>>> import numpy as np
>>> from numpy import linalg as LA
>>> np.set_printoptions(precision=2, suppress=True, linewidth=120, sign=" ")
>>> E = np.load("test14.npy")
>>> E
array([[ 0,  0,  1,  0,  0,  0,  0,  0,  0,  1,  0,  0,  0,  0],
       [ 0,  0,  0,  0,  0,  0,  0,  0,  0,  0,  1,  0,  1,  0],
       [ 1,  0,  0,  1,  0,  0,  1,  0,  0,  1,  1,  0,  1,  0],
       [ 0,  0,  1,  0,  0,  1,  0,  0,  1,  1,  0,  0,  1,  0],
       [ 0,  0,  0,  0,  0,  0,  0,  0,  0,  0,  0,  1,  0,  1],
       [ 0,  0,  0,  1,  0,  0,  0,  0,  0,  1,  1,  1,  0,  0],
       [ 0,  0,  1,  0,  0,  0,  0,  0,  0,  0,  1,  0,  0,  1],
       [ 0,  0,  0,  0,  0,  0,  0,  0,  0,  1,  0,  0,  0,  0],
       [ 0,  0,  0,  1,  0,  0,  0,  0,  0,  0,  1,  0,  0,  0],
       [ 1,  0,  1,  1,  0,  1,  0,  1,  0,  0,  0,  0,  0,  1],
       [ 0,  1,  1,  0,  0,  1,  1,  0,  1,  0,  0,  0,  0,  1],
       [ 0,  0,  0,  0,  1,  1,  0,  0,  0,  0,  0,  0,  0,  0],
       [ 0,  1,  1,  1,  0,  0,  0,  0,  0,  0,  0,  0,  0,  0],
       [ 0,  0,  0,  0,  1,  0,  1,  0,  0,  1,  1,  0,  0,  0]])
>>> def softmax(z):
...     e = np.exp(z - z.max(axis=-1, keepdims=True))
...     return e / e.sum(axis=-1, keepdims=True)
... 
>>> softmax(E[2] + -3)
array([ 0.11,  0.04,  0.04,  0.11,  0.04,  0.04,  0.11,  0.04,  0.04,  0.11,  0.11,  0.04,  0.11,  0.04])
>>> att = E @ E.T / np.sqrt(14)
>>> softmax(att)[2] @ E
array([ 0.27,  0.11,  0.35,  0.48,  0.13,  0.23,  0.34,  0.07,  0.12,  0.55,  0.57,  0.13,  0.34,  0.21])
>>> Y = E / LA.norm(E, axis=1, keepdims=True)
>>> C2 = Y @ Y.T
>>> print((C2 - 2 * np.eye(14)).round(6).argmax(axis=1))
[  7   2   5   0   6   8   9   0   5  10   3  13   9   2]
>>> print(LA.norm(Y, axis=1))
[ 1.  1.  1.  1.  1.  1.  1.  1.  1.  1.  1.  1.  1.  1.]
>>> C2[13]
array([ 0.35,  0.35,  0.61,  0.22,  0.  ,  0.5 ,  0.29,  0.5 ,  0.35,  0.  ,  0.2 ,  0.35,  0.  ,  1.  ])
>>> w, V = LA.eigh(E)
>>> print(np.abs(V[:, -1]))
[ 0.2   0.14  0.43  0.36  0.08  0.29  0.26  0.09  0.18  0.39  0.37  0.09  0.22  0.27]
>>> np.abs(V[:, -1]).round(6).argmax()
np.int64(2)
>>> print(LA.svd(E, compute_uv=False))
[ 4.18  3.01  2.27  1.85  1.74  1.64  1.59  1.37  1.34  0.77  0.39  0.37  0.25  0.08]
>>> r0 = np.array([-3, -1, 2, -3, 3, 0, 2, -3, -3, 0, -3, 3, -2, -1])
>>> Y = E + np.outer(r0, np.eye(14)[8])
>>> LA.matrix_rank(LA.inv(Y) - LA.inv(E), tol=1e-8)
np.int64(1)
